In [1]: import numpy as np

In [2]: np.set_printoptions(precision=3, suppress=True, linewidth=200)

In [3]: m1 = np.array([[-2, -1, 0, 0, -2, -2],
   ...:     [1, 2, 1, 0, 1, 3],
   ...:     [-1, -1, 3, -1, 2, -2],
   ...:     [0, 3, -2, 1, 2, 3],
   ...:     [-3, 2, 3, -1, 3, -2],
   ...:     [1, 3, 2, -1, -2, 3]])

In [4]: print(m1)
[[-2 -1  0  0 -2 -2]
 [ 1  2  1  0  1  3]
 [-1 -1  3 -1  2 -2]
 [ 0  3 -2  1  2  3]
 [-3  2  3 -1  3 -2]
 [ 1  3  2 -1 -2  3]]

In [5]: m1.reshape(-1, 2)
Out[5]: 
array([[-2, -1],
       [ 0,  0],
       [-2, -2],
       [ 1,  2],
       [ 1,  0],
       [ 1,  3],
       [-1, -1],
       [ 3, -1],
       [ 2, -2],
       [ 0,  3],
       [-2,  1],
       [ 2,  3],
       [-3,  2],
       [ 3, -1],
       [ 3, -2],
       [ 1,  3],
       [ 2, -1],
       [-2,  3]])

In [6]: m1.ravel(order="F")
Out[6]: array([-2,  1, -1,  0, -3,  1, -1,  2, -1,  3,  2,  3,  0,  1,  3, -2,  3,  2,  0,  0, -1,  1, -1, -1, -2,  1,  2,  2,  3, -2, -2,  3, -2,  3, -2,  3])

In [7]: print(m1.reshape(2, -1))
[[-2 -1  0  0 -2 -2  1  2  1  0  1  3 -1 -1  3 -1  2 -2]
 [ 0  3 -2  1  2  3 -3  2  3 -1  3 -2  1  3  2 -1 -2  3]]

In [8]: T = m1.reshape(6, 2, -1)

In [9]: np.swapaxes(T, 1, 2)[4]
Out[9]: 
array([[-3, -1],
       [ 2,  3],
       [ 3, -2]])

In [10]: T[:, 0]
Out[10]: 
array([[-2, -1,  0],
       [ 1,  2,  1],
       [-1, -1,  3],
       [ 0,  3, -2],
       [-3,  2,  3],
       [ 1,  3,  2]])

In [11]: np.einsum("ihd,jhd->hij", T, T).shape
Out[11]: (2, 6, 6)

In [12]: rng = np.random.default_rng(973658)

In [13]: idx = rng.permutation(6)

In [14]: out = m1[:, idx] * rng.choice([-1, 1], 6)

In [15]: out
Out[15]: 
array([[-2,  0,  2,  2,  1,  0],
       [ 1,  0, -3, -1, -2,  1],
       [-1, -1,  2, -2,  1,  3],
       [ 0,  1, -3, -2, -3, -2],
       [-3, -1,  2, -3, -2,  3],
       [ 1, -1, -3,  2, -3,  2]])

In [16]: U, _, Vt = np.linalg.svd(m1.T @ out)

In [17]: print(np.round(np.linalg.lstsq(m1, out)[0], 3) + 0)
[[ 1.  0.  0.  0.  0.  0.]
 [ 0.  0.  0.  0. -1.  0.]
 [ 0.  0.  0.  0.  0.  1.]
 [ 0.  1.  0.  0.  0.  0.]
 [ 0.  0.  0. -1.  0.  0.]
 [ 0.  0. -1.  0.  0.  0.]]

In [18]: print(idx)
[0 3 5 4 1 2]

In [19]: w1 = np.array([[-8, -7, 2, -1, -2],
    ...:     [7, -1, 6, 9, 4],
    ...:     [-4, -1, 8, -9, -5],
    ...:     [0, -6, -8, -4, 2],
    ...:     [-2, 2, -7, -9, -4],
    ...:     [-1, -7, 1, 1, -6]])

In [20]: b = np.array([-1, -1, 2, -1, -1])

In [21]: H = np.maximum(out @ w1 + b, 0)

In [22]: print((H > 0).mean(axis=0))
[0.667 0.5   0.667 0.667 0.5  ]

In [23]: np.linalg.matrix_rank(H)
Out[23]: np.int64(5)

In [24]: basis = np.array([[2, -2], [1, 2], [-2, -1], [2, -1], [2, 0]])

In [25]: (H @ basis).round(6).argmax(axis=1)
Out[25]: array([0, 0, 1, 0, 0, 0])

In [26]: (m1 + m1.T) / 2
Out[26]: 
array([[-2. ,  0. , -0.5,  0. , -2.5, -0.5],
       [ 0. ,  2. ,  0. ,  1.5,  1.5,  3. ],
       [-0.5,  0. ,  3. , -1.5,  2.5,  0. ],
       [ 0. ,  1.5, -1.5,  1. ,  0.5,  1. ],
       [-2.5,  1.5,  2.5,  0.5,  3. , -2. ],
       [-0.5,  3. ,  0. ,  1. , -2. ,  3. ]])

In [27]: np.round(np.abs(np.linalg.eigvals(m1)).max(), 3)
Out[27]: np.float64(6.207)

In [28]: print(np.allclose(m1 @ m1.T, m1.T @ m1))
False

In [29]: E = np.triu(rng.random((4, 4)) < 0.6, 1).astype(int)

In [30]: E = E + E.T

In [31]: print(E)
[[0 0 1 0]
 [0 0 1 0]
 [1 1 0 1]
 [0 0 1 0]]

In [32]: print(np.trace(E))
0

In [33]: print(round(np.abs(np.linalg.eigvals(E)).max(), 3))
1.732

In [34]: (E + E.T) / 2
Out[34]: 
array([[0., 0., 1., 0.],
       [0., 0., 1., 0.],
       [1., 1., 0., 1.],
       [0., 0., 1., 0.]])

In [35]: np.round(np.sort(np.abs(np.linalg.eigvals(E))), 3) + 0
Out[35]: array([0.   , 0.   , 1.732, 1.732])

In [36]: np.allclose(E @ E.T, E.T @ E)
Out[36]: True

In [37]: E @ E
Out[37]: 
array([[1, 1, 0, 1],
       [1, 1, 0, 1],
       [0, 0, 3, 0],
       [1, 1, 0, 1]])

In [38]: print(round(np.linalg.det(E), 3))
0.0

In [39]: (E - E.T) / 2
Out[39]: 
array([[0., 0., 0., 0.],
       [0., 0., 0., 0.],
       [0., 0., 0., 0.],
       [0., 0., 0., 0.]])

In [40]: print(np.linalg.norm(E, axis=1))
[1.    1.    1.732 1.   ]

In [41]: np.linalg.norm(E, axis=1).argmax()
Out[41]: np.int64(2)

In [42]: round(np.linalg.norm(E, 1), 3), np.round(np.linalg.norm(E, np.inf), 3)
Out[42]: (np.float64(3.0), np.float64(3.0))

In [43]: round(np.linalg.norm(E, 2), 3)
Out[43]: np.float64(1.732)

In [44]: np.round(np.linalg.norm(E, "nuc"), 3)
Out[44]: np.float64(3.464)

In [45]: np.einsum("ii->", E)
Out[45]: np.int64(0)

In [46]: np.round(np.poly(E), 3) + 0
Out[46]: array([ 1.,  0., -3.,  0.,  0.])

In [47]: np.einsum("ij,ji->", E, E)
Out[47]: np.int64(6)

In [48]: np.round(np.linalg.eigvals(E), 3) + 0
Out[48]: array([-1.732,  0.   ,  1.732,  0.   ])

In [49]: round(np.linalg.eigvals(E).sum().real, 3)
Out[49]: np.float64(-0.0)

In [50]: proj = np.triu(np.array([[1, 2, 0, -2], [0, -1, -2, 0], [1, -2, -1, -2], [-1, -2, 1, 0]]), 1) + np.eye(4)

In [51]: out = proj @ E @ np.linalg.inv(proj)

In [52]: np.trace(out), np.trace(E)
Out[52]: (np.float64(0.0), np.int64(0))

In [53]: out
Out[53]: 
array([[ 0.,  0.,  1.,  2.],
       [-2.,  2.,  5.,  4.],
       [ 1., -1., -4., -5.],
       [ 0.,  0.,  1.,  2.]])

In [54]: round(float(np.linalg.det(out)), 3)
Out[54]: 0.0

In [55]: np.linalg.matrix_rank(out)
Out[55]: np.int64(2)

In [56]: out = np.array([[6, -2], [-4, -4], [-4, 0]])

In [57]: A = np.kron(np.eye(3, dtype=int), out)

In [58]: A
Out[58]: 
array([[ 6, -2,  0,  0,  0,  0],
       [-4, -4,  0,  0,  0,  0],
       [-4,  0,  0,  0,  0,  0],
       [ 0,  0,  6, -2,  0,  0],
       [ 0,  0, -4, -4,  0,  0],
       [ 0,  0, -4,  0,  0,  0],
       [ 0,  0,  0,  0,  6, -2],
       [ 0,  0,  0,  0, -4, -4],
       [ 0,  0,  0,  0, -4,  0]])

In [59]: out = np.c_[A[:, :3] @ np.array([[3, 1, 0], [2, 2, 1], [1, 1, 0]]), np.array([2, 2, 2, 3, 1, 2, -3, 1, -3])]

In [60]: out
Out[60]: 
array([[ 14,   2,  -2,   2],
       [-20, -12,  -4,   2],
       [-12,  -4,   0,   2],
       [  6,   6,   0,   3],
       [ -4,  -4,   0,   1],
       [ -4,  -4,   0,   2],
       [  0,   0,   0,  -3],
       [  0,   0,   0,   1],
       [  0,   0,   0,  -3]])

In [61]: np.linalg.norm(np.linalg.qr(A)[0].T @ out, axis=0) ** 2 / ((out ** 2).sum(axis=0) + 1e-12)
Out[61]: array([1.   , 1.   , 1.   , 0.333])

In [62]: np.round(np.linalg.norm(out - A @ np.linalg.lstsq(A, out)[0], axis=0), 3) + 0
Out[62]: array([0.   , 0.   , 0.   , 5.477])

In [63]: np.round(np.linalg.lstsq(A, out[:, 0])[0], 3) + 0
Out[63]: array([3., 2., 1., 0., 0., 0.])

In [64]: print(np.linalg.matrix_rank(out))
4

In [65]: proj = A @ np.linalg.solve(A.T @ A, A.T)

In [66]: np.diag(proj)
Out[66]: array([0.81 , 0.952, 0.238, 0.81 , 0.952, 0.238, 0.81 , 0.952, 0.238])

In [67]: proj @ A[:, 3]
Out[67]: array([ 0.,  0.,  0., -2., -4.,  0.,  0.,  0.,  0.])

In [68]: proj
Out[68]: 
array([[ 0.81 ,  0.095, -0.381,  0.   ,  0.   ,  0.   ,  0.   ,  0.   ,  0.   ],
       [ 0.095,  0.952,  0.19 ,  0.   ,  0.   ,  0.   ,  0.   ,  0.   ,  0.   ],
       [-0.381,  0.19 ,  0.238,  0.   ,  0.   ,  0.   ,  0.   ,  0.   ,  0.   ],
       [ 0.   ,  0.   ,  0.   ,  0.81 ,  0.095, -0.381,  0.   ,  0.   ,  0.   ],
       [ 0.   ,  0.   ,  0.   ,  0.095,  0.952,  0.19 ,  0.   ,  0.   ,  0.   ],
       [ 0.   ,  0.   ,  0.   , -0.381,  0.19 ,  0.238,  0.   ,  0.   ,  0.   ],
       [ 0.   ,  0.   ,  0.   ,  0.   ,  0.   ,  0.   ,  0.81 ,  0.095, -0.381],
       [ 0.   ,  0.   ,  0.   ,  0.   ,  0.   ,  0.   ,  0.095,  0.952,  0.19 ],
       [ 0.   ,  0.   ,  0.   ,  0.   ,  0.   ,  0.   , -0.381,  0.19 ,  0.238]])
